% ipython --no-banner

In [1]: import numpy as np

In [2]: np.set_printoptions(precision=1, suppress=True, linewidth=100)

In [3]: X = np.load("block14.npy")

In [4]: print(X)
[[6. 1. 1.]
 [1. 6. 1.]
 [1. 1. 6.]]

In [5]: B = X / np.sqrt((X ** 2).mean(axis=1, keepdims=True))

In [6]: print(X - X.mean(axis=1, keepdims=True))
[[ 3.3 -1.7 -1.7]
 [-1.7  3.3 -1.7]
 [-1.7 -1.7  3.3]]

In [7]: print(np.linalg.matrix_rank(B) == np.linalg.matrix_rank(X))
True

In [8]: mat = np.array([[2, 0, 1], [0, 0, 0], [0, 0, 2]])

In [9]: print(mat)
[[2 0 1]
 [0 0 0]
 [0 0 2]]

In [10]: proj = np.triu(np.array([[1, 3, 3], [2, 0, 0], [1, 1, 3]]), 1) + np.eye(3)

In [11]: B = proj @ mat @ np.linalg.inv(proj)

In [12]: print(proj @ mat - mat @ proj)
[[ 0. -6.  0.]
 [ 0.  0.  0.]
 [ 0.  0.  0.]]

In [13]: print(B)
[[ 2. -6.  1.]
 [ 0.  0.  0.]
 [ 0.  0.  2.]]

In [14]: print([int(np.linalg.matrix_rank(np.linalg.matrix_power(mat, p))) for p in range(1, 4)])
[2, 2, 2]

In [15]: print(np.sort(np.linalg.eigvals(mat)))
[0. 2. 2.]

In [16]: print(round(float(np.linalg.norm(mat[1] - mat[2])), 1))
2.0

In [17]: print(round(np.linalg.norm(mat, 2), 1))
2.6

In [18]: print(round(float(np.linalg.norm(mat) ** 2 / np.linalg.norm(mat, 2) ** 2), 1))
1.4

In [19]: print(np.linalg.norm(mat, axis=1).argmax())
0

In [20]: print(np.linalg.norm(mat, axis=0))
[2.  0.  2.2]

In [21]: print(np.round(np.linalg.norm(mat, "nuc"), 1))
4.1

In [22]: print(round(np.linalg.norm(mat, 1), 1), round(np.linalg.norm(mat, np.inf), 1))
3.0 3.0

In [23]: print(np.linalg.norm(mat, axis=1))
[2.2 0.  2. ]

In [24]: print(np.einsum("ij,ji->", mat, mat))
8

In [25]: print(np.linalg.eigvals(mat))
[2. 0. 2.]

In [26]: print(np.round(np.linalg.det(mat[::-1]), 1))
0.0

In [27]: print(round(float(np.linalg.det(2 * mat)), 1), round(np.linalg.det(mat), 1))
0.0 0.0

In [28]: print(np.kron(np.eye(2, dtype=int), mat))
[[2 0 1 0 0 0]
 [0 0 0 0 0 0]
 [0 0 2 0 0 0]
 [0 0 0 2 0 1]
 [0 0 0 0 0 0]
 [0 0 0 0 0 2]]

In [29]: print(np.linalg.cond(mat) > 100)
True

In [30]: print(np.argsort(-np.linalg.norm(mat, axis=0).round(6), kind="stable")[:3])
[2 0 1]
